$ python3 -q
>>> import numpy as np
>>> import numpy.linalg as la
>>> np.set_printoptions(precision=2, suppress=True, linewidth=140)
>>> def rd(a):
...     return np.round(a, 2) + 0
... 
>>> m1 = np.load("sample17.npy")
>>> print(m1)
[[ 4.92 -1.83  1.12  6.42]
 [-4.39  5.75  5.83  1.67]
 [ 4.27 -1.84 -1.18  4.9 ]
 [ 4.9  -2.23  1.97  4.68]
 [-3.74  5.84  5.41  2.66]
 [ 4.39 -1.8   2.31  5.55]
 [-4.46  6.03  8.41  1.41]
 [ 4.92 -1.06  2.93  6.59]
 [-3.52  4.55  7.16  1.67]
 [ 4.41 -2.    2.56  6.14]
 [-5.6   5.46  6.74  2.48]
 [-3.47  4.5   7.8   2.53]
 [-4.82  4.45  6.54  2.51]
 [-4.55  5.51  6.31  2.5 ]
 [ 5.34 -1.24  0.97  6.04]
 [-4.71  5.36  8.51  0.85]
 [-5.06  4.94  6.    2.47]]
>>> basis = m1[[12, 6]].astype(float)
>>> for _ in range(7):
...     z = la.norm(m1[:, None] - basis, axis=-1).argmin(axis=1)
...     basis = np.array([m1[z == j].mean(axis=0) for j in range(2)])
... 
>>> z
array([0, 1, 0, 0, 1, 0, 1, 0, 1, 0, 1, 1, 1, 1, 0, 1, 1])
>>> np.bincount(z)
array([ 7, 10])
>>> np.abs(basis[1] - basis[0]).argmax()
np.int64(0)
>>> rd(basis)
array([[ 4.74, -1.71,  1.53,  5.76],
       [-4.43,  5.24,  6.87,  2.08]])
>>> K = np.load("layer17.npy")
>>> K
array([[0, 0, 0, 1, 0],
       [0, 0, 1, 0, 0],
       [0, 0, 0, 0, 1],
       [0, 1, 0, 0, 0],
       [1, 0, 0, 0, 0]])
>>> r0, r1 = K[2], K[3]
>>> r0 @ r1
np.int64(0)
>>> p = (r0 @ r1) / (r0 @ r0) * r0
>>> r1 - p
array([0., 1., 0., 0., 0.])
>>> print(p)
[0. 0. 0. 0. 0.]
